>>> import numpy as np
>>> np.set_printoptions(suppress=True, linewidth=200)
>>> tidy = lambda a: np.round(a, 3) + 0
>>> f = np.array([3, -4, -1, -3, 3, -1]) + 0.5
>>> feats = np.eye(6) - 2 * np.outer(f, f) / (f @ f)
>>> print(tidy(feats))
[[ 0.437  0.563  0.08   0.402 -0.563  0.08 ]
 [ 0.563  0.437 -0.08  -0.402  0.563 -0.08 ]
 [ 0.08  -0.08   0.989 -0.057  0.08  -0.011]
 [ 0.402 -0.402 -0.057  0.713  0.402 -0.057]
 [-0.563  0.563  0.08   0.402  0.437  0.08 ]
 [ 0.08  -0.08  -0.011 -0.057  0.08   0.989]]
>>> # keeps lengths
>>> q, Rm = np.linalg.qr(feats)
>>> tidy(q.T @ q)
array([[1., 0., 0., 0., 0., 0.],
       [0., 1., 0., 0., 0., 0.],
       [0., 0., 1., 0., 0., 0.],
       [0., 0., 0., 1., 0., 0.],
       [0., 0., 0., 0., 1., 0.],
       [0., 0., 0., 0., 0., 1.]])
>>> tidy(q @ Rm)
array([[ 0.437,  0.563,  0.08 ,  0.402, -0.563,  0.08 ],
       [ 0.563,  0.437, -0.08 , -0.402,  0.563, -0.08 ],
       [ 0.08 , -0.08 ,  0.989, -0.057,  0.08 , -0.011],
       [ 0.402, -0.402, -0.057,  0.713,  0.402, -0.057],
       [-0.563,  0.563,  0.08 ,  0.402,  0.437,  0.08 ],
       [ 0.08 , -0.08 , -0.011, -0.057,  0.08 ,  0.989]])
>>> np.trace(q @ q.T)
np.float64(6.0)
>>> print(tidy(np.abs(np.diag(Rm))))
[1. 1. 1. 1. 1. 1.]
>>> data = np.loadtxt("run1.csv", delimiter=",")
>>> data
array([[ 0.,  0., -1., -2.],
       [ 0.,  0.,  0., -2.],
       [-1.,  0.,  0.,  0.],
       [-2., -2.,  0.,  0.]])
>>> evals, vecs = np.linalg.eigvalsh(data)
Traceback (most recent call last):
  File "<python-input-14>", line 1, in <module>
    evals, vecs = np.linalg.eigvalsh(data)
    ^^^^^^^^^^^
ValueError: too many values to unpack (expected 2)
>>> evals, vecs = np.linalg.eigh(data)
>>> tidy(np.linalg.svd(data, compute_uv=False))
array([2.921, 2.921, 0.685, 0.685])
>>> tidy(vecs.T @ data @ vecs)
array([[-2.921,  0.   ,  0.   ,  0.   ],
       [ 0.   , -0.685,  0.   ,  0.   ],
       [ 0.   ,  0.   ,  0.685,  0.   ],
       [ 0.   ,  0.   ,  0.   ,  2.921]])
>>> print(tidy(evals))
[-2.921 -0.685  0.685  2.921]
>>> np.abs(vecs[:, -1]).round(6).argmax()
np.int64(3)
